$ python -q
>>> import numpy as np
>>> import numpy.linalg as la
>>> np.set_printoptions(suppress=True, linewidth=200)
>>> mat = np.array([[2.0, 1.0, 0.0, 0.0, 0.0, 0.0, 0.0],
...     [0.0, 2.0, 1.0, 0.0, 0.0, 0.0, 0.0],
...     [0.0, 0.0, 2.0, 1.0, 0.0, 0.0, 0.0],
...     [0.0, 0.0, 0.0, 2.0, 1.0, 0.0, 0.0],
...     [0.0, 0.0, 0.0, 0.0, 2.0, 1.0, 0.0],
...     [0.0, 0.0, 0.0, 0.0, 0.0, 2.0, 1.0],
...     [0.0, 0.0, 0.0, 0.0, 0.0, 0.0, 2.0]])
>>> rng = np.random.default_rng(543)
>>> labels = rng.permutation(7)
>>> labels
array([1, 5, 0, 4, 3, 6, 2])
>>> Y = mat[labels][:, labels]
>>> np.allclose(Y, mat)
False
>>> np.round(np.sort(np.abs(la.eigvals(Y))), 2)
array([2., 2., 2., 2., 2., 2., 2.])
>>> print(np.trace(Y))
14.0
>>> np.round(la.det(Y), 2), round(la.det(mat[labels]), 2)
(np.float64(128.0), np.float64(-128.0))
>>> M = np.array([[0, -1, 0, -2, -2, 2, -2, 0, -2],
...     [-1, 0, -2, -1, -1, 1, -3, 3, 3],
...     [1, -3, 0, -3, 1, 3, 2, 1, -2],
...     [-1, -2, -3, -2, -1, -2, 1, 0, 2]])
>>> W1 = np.array([[2, 2],
...     [-1, 0],
...     [3, -3],
...     [2, 3],
...     [3, -3],
...     [2, -1],
...     [0, 1],
...     [-3, -3],
...     [-3, 0]])
>>> b = np.array([3, 0])
>>> act = np.maximum(M @ W1 + b, 0)
>>> act
array([[ 4,  0],
       [ 0,  0],
       [14,  0],
       [ 0,  7]])
>>> (act > 0).astype(int)
array([[1, 0],
       [0, 0],
       [1, 0],
       [0, 1]])
>>> basis = np.array([[1, -2], [1, -2]])
>>> act @ basis
array([[  4,  -8],
       [  0,   0],
       [ 14, -28],
       [  7, -14]])
